% python3 -q
>>> import numpy as np
>>> np.set_printoptions(suppress=True, linewidth=140)
>>> def rnd(a):
...     return np.round(a, 1) + 0
... 
>>> arr = np.loadtxt("x.csv", delimiter=",")
>>> rnd(arr)
array([[  0.9,  -5. ,  -3. ,   8.2,  -7.3,  -4.6,  -1.7,   3. ,   1.9,  -6.9,  -4.9],
       [ -6.6,  -2.7,  -3. ,   6.3,  -1.9,  -2.7,  -7.8,   4.4,  -2. ,  -0.7,   3.6],
       [ -1.6,  -2.4,  -3. ,  10.2,  -5.1,  -4.1,  -5.7,   4. ,   3.2,  -5.5,  -0.9],
       [ -2.9,   1.9,  -3. ,  12.9,  -3.6,  -6.6,  -0.6,  10.6,  10.5,  -8.6,   0.3],
       [ -4.9,  -4.2,  -3. ,   5.8,  -3.2,  -2.5,  -7.4,   2.8,  -3. ,  -1.2,   1.7],
       [ -3.3,  -3.7,  -3. ,   7. ,  -4.3,  -3.6,  -4.7,   4. ,  -0.2,  -3.5,  -0.2],
       [ -7. ,  -4.5,  -3. ,   2.4,  -2. ,  -3.3,  -2.4,   5.7,  -4. ,  -0.5,   2. ],
       [ -3.5,  -5.4,  -3. ,   4.8,  -4.4,  -3.2,  -4.2,   2.9,  -3. ,  -2.4,  -0.8],
       [ -1.4,  -6.3,  -3. ,   5.6,  -5.9,  -3. ,  -4.8,   1.2,  -3. ,  -3.3,  -2.6],
       [  1.6,  -7. ,  -3. ,   6.1,  -8. ,  -4.6,   0.1,   2.1,  -0.4,  -6.6,  -6.6],
       [  0. ,  -4.8,  -3. ,   7.6,  -6.7,  -4.7,  -1.1,   3.8,   1.7,  -6.5,  -4.3],
       [ -9.5,  -5.1,  -3. ,   1.3,  -0.3,  -1. ,  -9.3,   2.6,  -8.9,   3.7,   5.6],
       [-11.3,   0.4,  -3. ,   5.7,   1.8,  -3. ,  -7.2,   8.8,  -0.7,   1.1,   8.4],
       [ -8.1,  -4.8,  -3. ,   2.5,  -1.2,  -1.7,  -7.8,   3.1,  -6.9,   2. ,   4.2],
       [  2.7, -10.4,  -3. ,   3.3,  -9.4,  -3.3,  -1. ,  -1.7,  -5.4,  -5. ,  -8.4],
       [ -6.5,  -1.4,  -3. ,   8.4,  -1.7,  -2.6,  -9.8,   4.4,  -0.2,  -1.1,   4.5],
       [  0.4,  -8. ,  -3. ,   4.6,  -7.4,  -3.3,  -2.9,   0.1,  -3.8,  -4.2,  -5.2],
       [ -3. ,  -4.7,  -3. ,   6. ,  -4.6,  -3.4,  -4.5,   3.2,  -1.6,  -3.1,  -0.8],
       [  3.4, -10.7,  -3. ,   3.5,  -9.9,  -3.3,  -1.1,  -2.3,  -5.4,  -5.3,  -9.1],
       [  0.2,  -5.8,  -3. ,   7.9,  -6.9,  -3.2,  -6.1,   0.4,  -1.1,  -4.7,  -3.4],
       [ -4.1,  -3.3,  -3. ,   6.8,  -3.6,  -3.7,  -4.5,   4.7,  -0.1,  -3.2,   0.6]])
>>> Uu, s, vt = np.linalg.svd(arr)
>>> np.argmax(s[:-1] / (s[1:] + 1e-6)) + 1
np.int64(4)
>>> print(rnd(s))
[56.9 36.6 26.9  9.2  0.   0.   0.   0.   0.   0.   0. ]
>>> other = Uu[:, :4] @ np.diag(s[:4]) @ vt[:4]
>>> rnd(np.linalg.norm(arr - other) / np.linalg.norm(arr))
np.float64(0.0)
>>> rnd(np.abs(arr - other).max())
np.float64(0.0)
>>> rnd(np.linalg.norm(arr - other, 2)), rnd(s[4])
(np.float64(0.0), np.float64(0.0))
>>> u, v = arr[10], arr[1]
>>> rnd(u @ v)
np.float64(105.1)
>>> p = (u @ v) / (u @ u) * u
>>> np.linalg.matrix_rank(np.outer(u, v))
np.int64(1)
>>> rnd(v - p)
array([-6.6, -0.5, -1.7,  2.8,  1.1, -0.5, -7.3,  2.8, -2.7,  2.2,  5.6])
>>> print(rnd(np.linalg.norm(u + v) ** 2 + np.linalg.norm(u - v) ** 2))
884.2
>>> print(rnd(p))
[ 0.  -2.1 -1.3  3.4 -3.  -2.1 -0.5  1.7  0.8 -2.9 -1.9]
>>> feats = np.load("case2.npy")
>>> print(feats)
[[ 0.3  0.4  0.2  0.3]
 [-4.  -1.2 -0.8 -1.4]
 [ 6.2  2.2  2.   2. ]
 [-0.9 -0.6 -0.5 -0.2]
 [-5.6 -1.7 -1.8 -2. ]
 [-2.4 -0.4 -0.6 -0.5]
 [-3.1 -0.7 -1.  -1. ]
 [ 0.2  0.7 -0.5  0.4]
 [ 6.4  2.2  2.5  2.2]
 [-0.9 -0.7 -0.2 -0.2]
 [ 2.2  0.8  0.5  0.9]
 [ 0.1  0.3  0.1  0.9]
 [ 3.   1.5  0.8  0.7]
 [-0.7 -0.4 -0.1 -0.6]
 [ 1.9  0.5  0.7  0.9]
 [ 0.   0.4  0.5  0.3]
 [-1.  -0.8 -0.3 -0.2]]
>>> x = np.array([8, -2, -5, -3])
>>> rhs = feats @ x
>>> coef, lr = np.zeros(4), 1 / np.linalg.norm(feats, 2) ** 2
>>> for i in range(30):
...     coef -= lr * feats.T @ (feats @ coef - rhs)
...     if i % 5 == 0: print(i, round(np.linalg.norm(feats @ coef - rhs), 1))
... 
0 10.1
5 9.8
10 9.5
15 9.3
20 9.0
25 8.7
>>> rnd(coef)
array([4.3, 0.5, 0.4, 0.4])
>>> Xc = feats - feats.mean(axis=0)
>>> Uu, s, vt = np.linalg.svd(Xc, full_matrices=False)
>>> rnd(s ** 2 / (s ** 2).sum())
array([1., 0., 0., 0.])
>>> np.abs(vt[0]).argmax()
np.int64(0)
>>> print(rnd(np.abs(vt[-1])))
[0.4 0.3 0.8 0.3]
>>> np.searchsorted(np.cumsum(s ** 2) / (s ** 2).sum(), 0.9) + 1
np.int64(1)
>>> rnd(s)
array([14.7,  1.3,  1. ,  1. ])
>>> (np.sign(Uu[:, 0]) == np.sign(Uu[0, 0])).astype(int)
array([1, 0, 1, 0, 0, 0, 0, 1, 1, 0, 1, 1, 1, 0, 1, 1, 0])
>>> def softmax(z):
...     e = np.exp(z - z.max(axis=-1, keepdims=True))
...     return e / e.sum(axis=-1, keepdims=True)
... 
>>> rnd(softmax(feats[13] + -2))
array([0.2, 0.3, 0.3, 0.2])
>>> print(rnd(softmax(10 * feats[13])))
[0.  0.  0.9 0. ]
>>> att = feats @ feats.T / np.sqrt(4)
>>> rnd(softmax(att)[13] @ feats)
array([-3.6, -1.1, -1.1, -1.2])
>>> data = np.loadtxt("data.csv", delimiter=",")
>>> data
array([[ 5.,  6.,  7.,  8.,  9., 10., 11.],
       [12., 13., 14., 15., 16., 17., 18.],
       [19., 20., 21., 22., 23., 24., 25.],
       [26., 27., 28., 29., 30., 31., 32.],
       [33., 34., 35., 36., 37., 38., 39.],
       [40., 41., 42., 43., 44., 45., 46.],
       [47., 48., 49., 50., 51., 52., 53.],
       [54., 55., 56., 57., 58., 59., 60.],
       [61., 62., 63., 64., 65., 66., 67.],
       [68., 69., 70., 71., 72., 73., 74.]])
>>> Uu, s, vt = np.linalg.svd(data)
>>> evecs = vt[:(s > 1e-8).sum()]
>>> rng = np.random.default_rng(17)
>>> x = data[2] + 2 * data[4] + rng.integers(2) * np.eye(7)[4]
>>> x
array([ 85.,  88.,  91.,  94.,  98., 100., 103.])
>>> np.linalg.matrix_rank(np.vstack([data, x]))
np.int64(3)
>>> np.allclose(evecs.T @ evecs @ x, x)
False
